$ ipython --no-banner

In [1]: import numpy as np

In [2]: import numpy.linalg as la

In [3]: np.set_printoptions(precision=2, suppress=True, linewidth=140, sign=" ")

In [4]: tidy = lambda a: np.round(a, 2) + 0

In [5]: feats = np.load("mat.npy")

In [6]: feats
Out[6]: 
array([[ 0,  1,  1,  0],
       [ 1,  0,  0,  1],
       [ 1,  0,  0,  0],
       [ 0,  1,  0,  0]])

In [7]: tidy(la.eigvalsh(feats).min())
Out[7]: np.float64(-1.62)

In [8]: u = np.array([1, 1, 1, 0])

In [9]: Y = feats + np.outer(u, np.eye(4)[0])

In [10]: tidy(la.det(Y) / la.det(feats)), tidy(1 + la.solve(feats, u)[0])
Out[10]: (np.float64(2.0), np.float64(2.0))

In [11]: la.matrix_rank(la.inv(Y) - la.inv(feats), tol=1e-8)
Out[11]: np.int64(1)

In [12]: ev, V = la.eig(feats)

In [13]: tidy(np.sort(la.eigvals(la.inv(feats))))
Out[13]: array([-1.62, -0.62,  0.62,  1.62])

In [14]: tidy(np.sort(la.eigvals(feats @ feats)))
Out[14]: array([ 0.38,  0.38,  2.62,  2.62])

In [15]: tidy(ev)
Out[15]: array([-1.62,  1.62, -0.62,  0.62])

In [16]: W1 = np.array([[-2, 2, 3, 4], [-2, 1, 3, 3], [5, 1, -5, -2], [-1, -4, 4, 0]])

In [17]: c = np.array([2, 0, -3, -2])

In [18]: H = np.maximum(feats @ W1 + c, 0)

In [19]: H
Out[19]: 
array([[ 5,  2,  0,  0],
       [ 0,  0,  4,  2],
       [ 0,  2,  0,  2],
       [ 0,  1,  0,  1]])

In [20]: (H > 0).astype(int)
Out[20]: 
array([[ 1,  1,  0,  0],
       [ 0,  0,  1,  1],
       [ 0,  1,  0,  1],
       [ 0,  1,  0,  1]])

In [21]: cent = np.array([[1, -4, 1], [9, 0, 9], [-5, 3, -7], [-2, 3, 4]])

In [22]: H @ cent
Out[22]: 
array([[ 23, -20,  23],
       [-24,  18, -20],
       [ 14,   6,  26],
       [  7,   3,  13]])

In [23]: rng = np.random.default_rng(905656)

In [24]: labels = rng.permutation(4)

In [25]: Y = feats[:, labels] * rng.choice([-1, 1], 4)

In [26]: Y
Out[26]: 
array([[ 1,  0,  1,  0],
       [ 0,  1,  0, -1],
       [ 0,  0,  0, -1],
       [ 1,  0,  0,  0]])

In [27]: left, _, Vh = la.svd(feats.T @ Y)

In [28]: labels
Out[28]: array([ 1,  3,  2,  0])

In [29]: J = np.loadtxt("test4.csv", delimiter=",")

In [30]: tidy(J)
Out[30]: 
array([[-0.6 ,  0.05, -0.17,  0.78],
       [-0.4 , -0.14,  0.9 , -0.1 ],
       [-0.6 , -0.45, -0.4 , -0.53],
       [ 0.33, -0.88,  0.05,  0.33]])

In [31]: # orthonormal columns

In [32]: u = np.array([4, 5, -3, -1])

In [33]: Y = J + np.outer(u, np.eye(4)[1])

In [34]: la.matrix_rank(Y - J)
Out[34]: np.int64(1)
